$ python -q
>>> import numpy as np
>>> np.set_printoptions(precision=3, suppress=True, linewidth=100, legacy="1.25")
>>> W2 = np.array([[0, 1, 0, 2, 1, 2, 3, 0, 3, 1, 1, 0, 0],
...     [2, 1, 3, 3, 1, 0, 0, 1, 1, 3, 3, 3, 0],
...     [3, 2, 3, 3, 3, 2, 1, 3, 0, 2, 2, 2, 3],
...     [0, 2, 1, 3, 3, 1, 1, 3, 1, 0, 3, 2, 1],
...     [0, 0, 0, 3, 3, 3, 2, 1, 2, 2, 1, 2, 3],
...     [2, 3, 3, 0, 0, 0, 2, 3, 2, 3, 3, 1, 2],
...     [0, 2, 0, 1, 3, 2, 0, 1, 2, 1, 3, 1, 1],
...     [2, 0, 1, 3, 3, 2, 3, 2, 1, 1, 3, 2, 0],
...     [3, 1, 0, 3, 0, 3, 0, 2, 1, 2, 3, 0, 2],
...     [3, 3, 3, 2, 2, 2, 0, 0, 2, 2, 2, 3, 2],
...     [3, 2, 3, 1, 3, 2, 2, 3, 3, 3, 1, 3, 0],
...     [0, 2, 0, 1, 1, 2, 0, 0, 0, 2, 2, 0, 0],
...     [3, 2, 3, 0, 0, 2, 2, 2, 3, 0, 3, 3, 1]])
>>> rng = np.random.default_rng(1856)
>>> data = (rng.random((16, 13)) < 0.25) @ W2
>>> data
array([[ 7,  6,  9,  7,  7,  5,  6,  8,  8, 11,  8,  9,  5],
       [ 5,  6,  4, 13, 10,  9,  3,  8,  7,  8, 13,  8,  7],
       [ 5, 10,  5, 15, 16, 14,  9,  7, 11,  9, 15, 10,  7],
       [ 5,  6,  4,  8,  9,  8,  6,  3,  8,  5,  9,  6,  3],
       [ 2,  0,  1,  6,  6,  5,  5,  3,  3,  3,  4,  4,  3],
       [11, 11,  9,  7,  6,  9,  4,  8,  8, 12, 11,  7,  6],
       [ 9,  6,  6,  5,  2,  7,  2,  4,  6,  4,  8,  6,  5],
       [ 3,  3,  3,  2,  1,  4,  5,  2,  6,  1,  4,  3,  1],
       [ 9,  7,  9,  5,  5,  6,  3,  5,  5,  4,  7,  8,  6],
       [ 3,  7,  4,  6,  6,  5,  1,  3,  3,  4,  7,  5,  3],
       [ 6,  6,  6,  5,  9,  6,  3,  7,  5,  6,  6,  6,  4],
       [ 2,  2,  1,  4,  6,  4,  3,  3,  3,  2,  6,  3,  1],
       [ 5,  4,  4,  4,  6,  6,  5,  5,  6,  2,  9,  6,  2],
       [ 7,  6,  7,  5,  5,  4,  5,  5,  5,  6,  8,  6,  4],
       [ 4,  3,  4,  3,  3,  2,  5,  5,  3,  4,  6,  3,  2],
       [ 6,  6,  3,  9,  7,  9,  4,  6,  6,  6,  9,  3,  6]])
>>> blk = np.stack([data, 4 * data, data[::-1]])
>>> (blk @ data.T).shape
(3, 16, 16)
>>> np.einsum("bij,cij->bc", blk, blk)
array([[  8397,  33588,   6918],
       [ 33588, 134352,  27672],
       [  6918,  27672,   8397]])
>>> np.linalg.matrix_rank(blk)
array([13, 13, 13])
>>> np.linalg.norm(blk, axis=(1, 2))
array([ 91.635, 366.541,  91.635])
>>> sig = 5 * 0.9 ** np.arange(5)
>>> arr = rng.normal(size=(23, 5)) * rng.permutation(sig)
>>> arr
array([[ -2.583,  -1.941,  -3.305,  -6.527,   1.349],
       [ -2.995,   7.201,  -1.809,  -1.175,   3.802],
       [  6.866,  -3.407,  -2.705,   1.948,   0.72 ],
       [ -2.378,   9.791,  -0.606,   1.709,  -2.467],
       [  1.84 ,   0.278,   1.633,  -3.749,  -2.611],
       [  0.616,  -0.346,   6.796,   7.82 ,   3.299],
       [ 12.834,   1.967,  -0.309,   9.172,   2.96 ],
       [ -3.766,  -8.665,   4.772,  -0.087,   0.8  ],
       [ 12.854,  -2.031,  -0.66 , -10.483,   0.97 ],
       [ -1.286,   9.668,   3.3  ,   6.408,  -5.001],
       [ -0.444,  -2.62 ,   0.253,   4.799,  -2.044],
       [  3.716,  10.964,   3.235,  -4.877,   0.012],
       [  0.287,  -3.21 ,   1.311,  -1.258,   2.179],
       [ -1.743,  -4.31 ,  -7.107,   2.926,   4.545],
       [  9.531,  -0.483,   1.533,  -6.872,   0.271],
       [  0.148,   1.27 ,   2.029,   8.065,   1.718],
       [  0.609,  -9.147,   1.063,  -2.202,   3.774],
       [-11.419,   5.622,  -2.023,  -0.03 ,   0.959],
       [  2.766,  -0.013,   3.68 ,   3.8  ,  -2.752],
       [ -2.213,  -0.045,   1.05 ,  -7.245,   3.175],
       [ -0.374,   0.333,   0.408,   6.311,   2.324],
       [  0.252,   1.147,   0.281,  -5.318,  -2.02 ],
       [ -1.888,  -5.182,  -2.919,  -6.678,  -2.331]])
>>> arr.sum(axis=0)
array([21.227,  6.842,  9.899, -3.543, 13.633])
>>> arr.mean(axis=0)
array([ 0.923,  0.297,  0.43 , -0.154,  0.593])
>>> np.linalg.matrix_rank(arr)
5
>>> round(float(np.linalg.norm(arr)), 3)
48.867
>>> arr.shape
(23, 5)
>>> np.linalg.svd(arr, compute_uv=False)
array([28.922, 25.561, 24.092, 13.967, 11.075])
>>> W2 = arr[[1, 7]].astype(float)
>>> for _ in range(6):
...     idx = np.linalg.norm(arr[:, None] - W2, axis=-1).argmin(axis=1)
...     W2 = np.array([arr[idx == j].mean(axis=0) for j in range(2)])
... 
>>> idx
array([0, 0, 1, 0, 0, 1, 1, 1, 0, 0, 1, 0, 1, 1, 0, 1, 1, 0, 1, 0, 1, 0, 0])
>>> W2
array([[ 0.286,  2.916, -0.024, -3.736, -0.324],
       [ 1.618, -2.559,  0.926,  3.754,  1.593]])
>>> np.abs(W2[1] - W2[0]).argmax()
3
>>> W2[1] - W2[0]
array([ 1.332, -5.475,  0.951,  7.491,  1.917])
>>> mat = np.loadtxt("data.csv", delimiter=",")
>>> mat
array([[-2.,  1.,  0.,  0.,  0.,  0.,  0.,  0.,  0.,  0.,  0.,  0.,  0.],
       [ 0., -2.,  1.,  0.,  0.,  0.,  0.,  0.,  0.,  0.,  0.,  0.,  0.],
       [ 0.,  0., -2.,  1.,  0.,  0.,  0.,  0.,  0.,  0.,  0.,  0.,  0.],
       [ 0.,  0.,  0., -2.,  1.,  0.,  0.,  0.,  0.,  0.,  0.,  0.,  0.],
       [ 0.,  0.,  0.,  0., -2.,  1.,  0.,  0.,  0.,  0.,  0.,  0.,  0.],
       [ 0.,  0.,  0.,  0.,  0., -2.,  1.,  0.,  0.,  0.,  0.,  0.,  0.],
       [ 0.,  0.,  0.,  0.,  0.,  0., -2.,  1.,  0.,  0.,  0.,  0.,  0.],
       [ 0.,  0.,  0.,  0.,  0.,  0.,  0., -2.,  1.,  0.,  0.,  0.,  0.],
       [ 0.,  0.,  0.,  0.,  0.,  0.,  0.,  0., -2.,  1.,  0.,  0.,  0.],
       [ 0.,  0.,  0.,  0.,  0.,  0.,  0.,  0.,  0., -2.,  1.,  0.,  0.],
       [ 0.,  0.,  0.,  0.,  0.,  0.,  0.,  0.,  0.,  0., -2.,  1.,  0.],
       [ 0.,  0.,  0.,  0.,  0.,  0.,  0.,  0.,  0.,  0.,  0., -2.,  1.],
       [ 0.,  0.,  0.,  0.,  0.,  0.,  0.,  0.,  0.,  0.,  0.,  0., -2.]])
>>> cen = (arr - arr.mean(axis=0)) / arr.std(axis=0)
>>> np.argwhere(np.abs(cen) > 2)
array([[ 5,  2],
       [ 6,  0],
       [ 8,  0],
       [ 9,  4],
       [11,  1],
       [13,  2],
       [17,  0]])
>>> c = np.linalg.lstsq(np.delete(cen, 0, axis=1), cen[:, 0])[0]
>>> np.abs(c).argmax()
1
>>> round(float(1 - np.var(cen[:, 0] - np.delete(cen, 0, axis=1) @ c)), 3)
0.032
>>> c
array([-0.09 ,  0.143, -0.093,  0.042])
>>> P = arr @ np.linalg.solve(arr.T @ arr, arr.T)
>>> np.round(np.linalg.eigvalsh(P), 3) + 0
array([0., 0., 0., 0., 0., 0., 0., 0., 0., 0., 0., 0., 0., 0., 0., 0., 0., 0., 1., 1., 1., 1., 1.])
>>> np.linalg.matrix_rank(np.eye(23) - P)
18
>>> round(np.linalg.norm(mat, 2), 3)
2.982
>>> np.round(np.linalg.norm(mat, 1), 3), np.round(np.linalg.norm(mat, np.inf), 3)
(3.0, 3.0)
>>> left, sig, VT = np.linalg.svd(mat, full_matrices=False)
>>> np.allclose(left * sig @ VT, mat)
True
>>> sig
array([2.982, 2.93 , 2.844, 2.725, 2.577, 2.403, 2.206, 1.992, 1.769, 1.547, 1.339, 1.163, 1.043])
>>> left.shape, sig.shape, VT.shape
((13, 13), (13,), (13, 13))
>>> M = np.array([[-5, -5, -10, 5, 5, 10],
...     [-5, 5, 5, 5, -5, -5],
...     [-10, 15, 5, 10, -15, -5],
...     [0, 0, 0, -8, -8, -16],
...     [0, 0, 0, -8, 8, 8],
...     [0, 0, 0, -16, 24, 8]])
>>> B = np.linalg.invert(M)
Traceback (most recent call last):
  File "<python-input-44>", line 1, in <module>
    B = np.linalg.invert(M)
        ^^^^^^^^^^^^^^^^
AttributeError: module 'numpy.linalg' has no attribute 'invert'
>>> B = np.linalg.inv(M)
>>> round(np.linalg.det(M) * np.linalg.det(B), 3)
1.0
>>> np.linalg.inv(B)
array([[ -5.,  -5., -10.,   5.,   5.,  10.],
       [ -5.,   5.,   5.,   5.,  -5.,  -5.],
       [-10.,  15.,   5.,  10., -15.,  -5.],
       [ -0.,  -0.,  -0.,  -8.,  -8., -16.],
       [  0.,   0.,   0.,  -8.,   8.,   8.],
       [  0.,   0.,   0., -16.,  24.,   8.]])
>>> (np.abs(B) > 1e-9).astype(int)
array([[1, 1, 1, 1, 1, 1],
       [1, 1, 1, 1, 1, 1],
       [1, 1, 1, 1, 1, 1],
       [0, 0, 0, 1, 1, 1],
       [0, 0, 0, 1, 1, 1],
       [0, 0, 0, 1, 1, 1]])
>>> B
array([[-0.08 , -0.2  ,  0.04 , -0.05 , -0.125,  0.025],
       [-0.04 , -0.2  ,  0.12 , -0.025, -0.125,  0.075],
       [-0.04 ,  0.2  , -0.08 , -0.025,  0.125, -0.05 ],
       [-0.   , -0.   , -0.   , -0.05 , -0.125,  0.025],
       [-0.   , -0.   , -0.   , -0.025, -0.125,  0.075],
       [ 0.   ,  0.   ,  0.   , -0.025,  0.125, -0.05 ]])
>>> Q, vecs = np.linalg.qr(M[:, :4])[0], np.linalg.qr(M[:, 4:])[0]
>>> sig = np.linalg.svd(Q.T @ vecs, compute_uv=False)
>>> (sig > 0.9).sum()
1
>>> np.degrees(np.arccos(sig.clip(0, 1)))
array([18.423, 57.995])
>>> B = M / np.sqrt((M ** 2).mean(axis=1, keepdims=True))
>>> M - M.mean(axis=1, keepdims=True)
array([[ -5.   ,  -5.   , -10.   ,   5.   ,   5.   ,  10.   ],
       [ -5.   ,   5.   ,   5.   ,   5.   ,  -5.   ,  -5.   ],
       [-10.   ,  15.   ,   5.   ,  10.   , -15.   ,  -5.   ],
       [  5.333,   5.333,   5.333,  -2.667,  -2.667, -10.667],
       [ -1.333,  -1.333,  -1.333,  -9.333,   6.667,   6.667],
       [ -2.667,  -2.667,  -2.667, -18.667,  21.333,   5.333]])
>>> np.linalg.norm(B, axis=1)
array([2.449, 2.449, 2.449, 2.449, 2.449, 2.449])
>>> B = M / np.linalg.norm(M, axis=1, keepdims=True)
>>> gram = B @ B.T
>>> np.linalg.norm(B, axis=1)
array([1., 1., 1., 1., 1., 1.])
>>> x0 = np.array([-2, 0, 3, -1, 2, -3])
>>> np.sign((M @ x0).round(6))
array([-1,  1,  1,  1,  0,  1])
>>> np.linalg.norm(M @ x0) <= np.linalg.norm(M, 2) * np.linalg.norm(x0) + 1e-9
True
>>> M * x0
array([[ 10,   0, -30,  -5,  10, -30],
       [ 10,   0,  15,  -5, -10,  15],
       [ 20,   0,  15, -10, -30,  15],
       [  0,   0,   0,   8, -16,  48],
       [  0,   0,   0,   8,  16, -24],
       [  0,   0,   0,  16,  48, -24]])
>>> M @ np.eye(6)[0]
array([ -5.,  -5., -10.,   0.,   0.,   0.])
>>> E = np.loadtxt("dump.csv", delimiter=",")
>>> E
array([[ -1.833,  -2.35 ,  -1.057,  -0.057,  -2.897,  -4.671,  -5.283,  -2.356],
       [  3.419,   4.916,   2.226,   0.065,   5.986,   9.368,  10.689,   4.791],
       [ -4.69 ,  -6.355,  -3.051,   0.015,  -8.021, -12.527, -14.096,  -6.356],
       [  2.178,   2.859,   1.462,  -0.118,   3.457,   5.617,   6.456,   2.787],
       [  0.536,   0.525,   0.242,  -0.038,   0.786,   1.388,   1.356,   0.399],
       [ -1.498,  -1.819,  -0.603,  -0.14 ,  -2.171,  -3.564,  -3.884,  -1.679],
       [ -1.188,  -1.744,  -0.876,  -0.115,  -2.181,  -3.508,  -3.988,  -1.826],
       [  1.155,   1.622,   0.646,   0.002,   1.842,   3.032,   3.486,   1.66 ],
       [  1.496,   1.845,   0.767,   0.152,   2.219,   3.506,   4.003,   1.513],
       [ -5.545,  -7.539,  -3.673,  -0.039,  -9.441, -14.963, -16.738,  -7.526],
       [  0.165,   0.178,   0.023,  -0.041,   0.095,   0.332,   0.462,   0.043],
       [  1.706,   2.282,   1.033,   0.09 ,   2.838,   4.527,   5.145,   2.257],
       [ -1.858,  -2.356,  -1.195,  -0.046,  -3.057,  -4.695,  -5.424,  -2.431],
       [ -2.481,  -3.162,  -1.522,   0.039,  -4.155,  -6.613,  -7.373,  -3.04 ],
       [  3.249,   4.533,   2.125,   0.106,   5.648,   8.798,  10.04 ,   4.614],
       [ -3.168,  -4.33 ,  -2.191,  -0.087,  -5.2  ,  -8.361,  -9.562,  -4.145],
       [ -2.558,  -3.281,  -1.463,   0.07 ,  -4.076,  -6.827,  -7.575,  -3.216],
       [ -2.908,  -3.773,  -1.866,  -0.014,  -4.99 ,  -7.604,  -8.766,  -3.903],
       [ -3.62 ,  -4.69 ,  -2.313,  -0.029,  -6.016,  -9.581, -11.06 ,  -4.813],
       [ -2.765,  -3.659,  -1.967,  -0.037,  -4.676,  -7.494,  -8.516,  -3.772],
       [ -2.942,  -3.907,  -1.929,  -0.023,  -4.706,  -7.783,  -8.666,  -3.855],
       [  3.317,   3.934,   1.851,  -0.144,   5.173,   8.227,   9.426,   4.079],
       [ -7.594, -10.201,  -5.093,  -0.107, -12.657, -19.951, -22.686, -10.064],
       [  0.527,   0.505,   0.17 ,  -0.018,   0.386,   0.696,   0.971,   0.542]])
>>> Q, R = np.linalg.qr(E)
>>> round(float(abs(R[0, 0])), 3), round(float(np.linalg.norm(E[:, 0])), 3)
(15.051, 15.051)
>>> np.abs(np.diag(R))
array([15.051,  0.844,  0.512,  0.326,  0.606,  0.562,  0.469,  0.432])
>>> blk = np.stack([E, -3 * E, E[::-1]])
>>> np.linalg.matrix_rank(blk.reshape(3, -1))
2
>>> np.einsum("bij,cij->bc", blk, blk)
array([[  5373.424, -16120.271,  -3347.278],
       [-16120.271,  48360.814,  10041.833],
       [ -3347.278,  10041.833,   5373.424]])
>>> (blk @ E.T).shape
(3, 24, 24)
>>> np.linalg.norm(blk, axis=(1, 2))
array([ 73.304, 219.911,  73.304])
>>> blk.shape
(3, 24, 8)
>>> P = E @ np.linalg.solve(E.T @ E, E.T)
>>> P @ E[:, 1]
array([ -2.35 ,   4.916,  -6.355,   2.859,   0.525,  -1.819,  -1.744,   1.622,   1.845,  -7.539,
         0.178,   2.282,  -2.356,  -3.162,   4.533,  -4.33 ,  -3.281,  -3.773,  -4.69 ,  -3.659,
        -3.907,   3.934, -10.201,   0.505])
>>> np.round(np.linalg.eigvalsh(P), 3) + 0
array([0., 0., 0., 0., 0., 0., 0., 0., 0., 0., 0., 0., 0., 0., 0., 0., 1., 1., 1., 1., 1., 1., 1.,
       1.])
>>> np.allclose(P @ P, P)
True
>>> np.round(np.trace(P), 3)
8.0
>>> np.linalg.cond(E) > 100
True
>>> np.linalg.matrix_rank(E, rtol=0.1)
1
>>> np.argsort(-np.linalg.norm(E, axis=0).round(6), kind="stable")[:3]
array([6, 5, 4])
>>> round(np.log10(np.linalg.cond(E)))
2
>>> m1 = np.array([[0, -2, 1, 0, -2, -2],
...     [-2, -4, -1, -2, -4, -4],
...     [3, 1, 4, 3, 1, 1],
...     [7, 5, 8, 7, 5, 5],
...     [6, 4, 7, 6, 4, 4]])
>>> m1
array([[ 0, -2,  1,  0, -2, -2],
       [-2, -4, -1, -2, -4, -4],
       [ 3,  1,  4,  3,  1,  1],
       [ 7,  5,  8,  7,  5,  5],
       [ 6,  4,  7,  6,  4,  4]])
>>> r0 = np.array([-2, -3])
>>> np.correlate(mat[11], mat[6], "full")
array([ 0.,  0.,  0.,  0.,  0.,  0.,  0.,  0.,  0.,  0.,  0.,  0.,  0.,  0.,  0.,  0., -2.,  5.,
       -2.,  0.,  0.,  0.,  0.,  0.,  0.])
>>> np.polyval(r0, mat[11])
array([-3., -3., -3., -3., -3., -3., -3., -3., -3., -3., -3.,  1., -5.])
>>> np.cross(mat[11, :3], mat[6, :3])
array([0., 0., 0.])
